$ python -q
>>> import numpy as np
>>> from numpy import linalg as LA
>>> np.set_printoptions(precision=2, suppress=True, linewidth=140)
>>> tidy = lambda a: np.round(a, 2) + 0
>>> data = np.load("x.npy")
>>> data
array([[-2, -3],
       [-3, -2]])
>>> # symmetric, so the eigenvalues are real
>>> evals, V = LA.eig(data)
>>> tidy(np.sort(LA.eigvals(data.T)))
array([-5.,  1.])
>>> tidy(np.sort(LA.eigvals(data @ data)))
array([ 1., 25.])
>>> tidy(evals)
array([ 1., -5.])
>>> x = np.array([-1, -1])
>>> a = np.maximum(data @ x, 0)
>>> data * (a > 1e-9)[:, None]
array([[-2, -3],
       [-3, -2]])
>>> np.flatnonzero(a > 1e-9)
array([0, 1])
>>> J = np.array([[0, -1, 1, 0], [-2, 1, 2, 1], [2, 0, 0, -2], [2, 0, 0, 0]])
>>> J
array([[ 0, -1,  1,  0],
       [-2,  1,  2,  1],
       [ 2,  0,  0, -2],
       [ 2,  0,  0,  0]])
>>> rng = np.random.default_rng(94)
>>> lab = rng.permutation(4)
>>> lab
array([0, 3, 2, 1])
>>> A2 = J[lab][:, lab]
>>> np.allclose(A2, J)
False
>>> tidy(np.sort(np.abs(LA.eigvals(A2))))
array([1.63, 1.63, 1.67, 2.71])
>>> blk = np.stack([J, 5 * J, J[::-1]])
>>> tidy(LA.det(blk))
array([  -12., -7500.,   -12.])
>>> blk.shape
(3, 4, 4)
>>> tidy(np.abs(LA.eigvals(J)).max())
np.float64(2.71)
>>> np.trace(J)
np.int64(1)
>>> tidy(np.sort(np.abs(LA.eigvals(J))))
array([1.63, 1.63, 1.67, 2.71])
>>> (J - J.T) / 2
array([[ 0. ,  0.5, -0.5, -1. ],
       [-0.5,  0. ,  1. ,  0.5],
       [ 0.5, -1. ,  0. , -1. ],
       [ 1. , -0.5,  1. ,  0. ]])
>>> np.allclose(J, J.T)
False
>>> (J + J.T) / 2
array([[ 0. , -1.5,  1.5,  1. ],
       [-1.5,  1. ,  1. ,  0.5],
       [ 1.5,  1. ,  0. , -1. ],
       [ 1. ,  0.5, -1. ,  0. ]])
>>> P = np.triu(np.array([[-2, 2, -2, 2], [2, 2, 2, 2], [2, 0, -1, 1], [0, 2, -2, -1]]), 1) + np.eye(4)
>>> A2 = P @ J @ LA.inv(P)
>>> tidy(LA.det(A2))
np.float64(-12.0)
>>> A2
array([[ -4.,   9., -21.,  17.],
       [  6., -11.,  36., -29.],
       [  4.,  -8.,  24., -18.],
       [  2.,  -4.,  12.,  -8.]])
>>> np.trace(A2), np.trace(J)
(np.float64(1.0), np.int64(1))
>>> LA.matrix_rank(A2)
np.int64(4)
>>> M = np.load("sample16.npy")
>>> M
array([[ 0.82, -0.35,  1.99],
       [ 0.9 , -0.01,  2.02],
       [ 0.94, -0.07,  2.04],
       [ 1.04,  0.1 ,  1.99],
       [ 1.04, -0.11,  1.86],
       [ 1.09,  0.01,  2.09],
       [ 1.08, -0.15,  1.94],
       [ 1.77,  2.03,  0.08],
       [ 1.81,  2.14, -0.07],
       [ 2.06,  2.11, -0.12],
       [ 2.02,  2.01,  0.01],
       [ 2.17,  1.88,  0.  ],
       [ 1.98,  1.89, -0.01],
       [ 2.08,  1.92, -0.08]])
>>> d = LA.norm(M[:, None] - M[None], axis=-1)
>>> (d + 1e9 * np.eye(14)).round(6).argmin(axis=1)
array([ 2,  2,  1,  5,  6,  3,  4,  8,  7, 10, 12, 13, 13, 12])
>>> tidy(d[2])
array([0.31, 0.07, 0.  , 0.2 , 0.21, 0.18, 0.19, 2.99, 3.18, 3.27, 3.1 , 3.08, 3.02, 3.12])
>>> d.mean(axis=1).argmax()
np.int64(0)
>>> np.unravel_index(d.round(6).argmax(), d.shape)
(np.int64(0), np.int64(9))
>>> cen = M - M.mean(axis=0)
>>> left, sigma, vt = LA.svd(cen, full_matrices=False)
>>> tidy((sigma ** 2).sum() ** 2 / (sigma ** 4).sum())
np.float64(1.02)
>>> np.searchsorted(np.cumsum(sigma ** 2) / (sigma ** 2).sum(), 0.9) + 1
np.int64(1)
>>> tidy(np.abs(vt[-1]))
array([0.49, 0.47, 0.73])
>>> tidy(vt[0] * np.sign(vt[0, np.abs(vt[0]).argmax()]))
array([ 0.33,  0.68, -0.66])
>>> tidy(cen.mean(axis=0))
array([0., 0., 0.])
>>> tidy(sigma)
array([5.74, 0.44, 0.32])
>>> P = M @ LA.solve(M.T @ M, M.T)
>>> np.allclose(P @ P, P)
True
>>> tidy(P @ M[:, 0])
array([0.82, 0.9 , 0.94, 1.04, 1.04, 1.09, 1.08, 1.77, 1.81, 2.06, 2.02, 2.17, 1.98, 2.08])
>>> A2 = M / LA.norm(M, axis=1, keepdims=True)
>>> G = A2 @ A2.T
>>> np.argwhere(np.triu(np.abs(G) > 0.95, 1))
array([[ 0,  1],
       [ 0,  2],
       [ 0,  3],
       [ 0,  4],
       [ 0,  5],
       [ 0,  6],
       [ 1,  2],
       [ 1,  3],
       [ 1,  4],
       [ 1,  5],
       [ 1,  6],
       [ 2,  3],
       [ 2,  4],
       [ 2,  5],
       [ 2,  6],
       [ 3,  4],
       [ 3,  5],
       [ 3,  6],
       [ 4,  5],
       [ 4,  6],
       [ 5,  6],
       [ 7,  8],
       [ 7,  9],
       [ 7, 10],
       [ 7, 11],
       [ 7, 12],
       [ 7, 13],
       [ 8,  9],
       [ 8, 10],
       [ 8, 11],
       [ 8, 12],
       [ 8, 13],
       [ 9, 10],
       [ 9, 11],
       [ 9, 12],
       [ 9, 13],
       [10, 11],
       [10, 12],
       [10, 13],
       [11, 12],
       [11, 13],
       [12, 13]])
>>> tidy(np.degrees(np.arccos(np.clip(G[1, 0], -1, 1))))
np.float64(9.12)
>>> (G - 2 * np.eye(14)).round(6).argmax(axis=1)
array([ 2,  2,  1,  5,  6,  3,  4,  8,  7, 10, 12, 13, 10, 12])
>>> lab = M[:, 0] > np.median(M[:, 0])
>>> u = M[lab].mean(axis=0) - M[~lab].mean(axis=0)
>>> ((M - M.mean(axis=0)) @ u > 0).astype(int)
array([0, 0, 0, 0, 0, 0, 0, 1, 1, 1, 1, 1, 1, 1])
>>> np.argsort(-np.abs(u).round(6), kind="stable")
array([1, 2, 0])
>>> F = np.loadtxt("layer9.csv", delimiter=",")
>>> F
array([[-5.,  2.,  4.],
       [ 2., -5.,  2.],
       [ 4.,  2., -5.]])
>>> # symmetric
>>> u, r1 = F[1], F[0]
>>> u @ u
np.float64(33.0)
>>> pr = (u @ r1) / (u @ u) * u
>>> np.outer(u, r1)
array([[-10.,   4.,   8.],
       [ 25., -10., -20.],
       [-10.,   4.,   8.]])
>>> tidy((r1 - pr) @ u)
np.float64(0.0)
>>> tidy(LA.norm(u + r1) ** 2 + LA.norm(u - r1) ** 2)
np.float64(156.0)
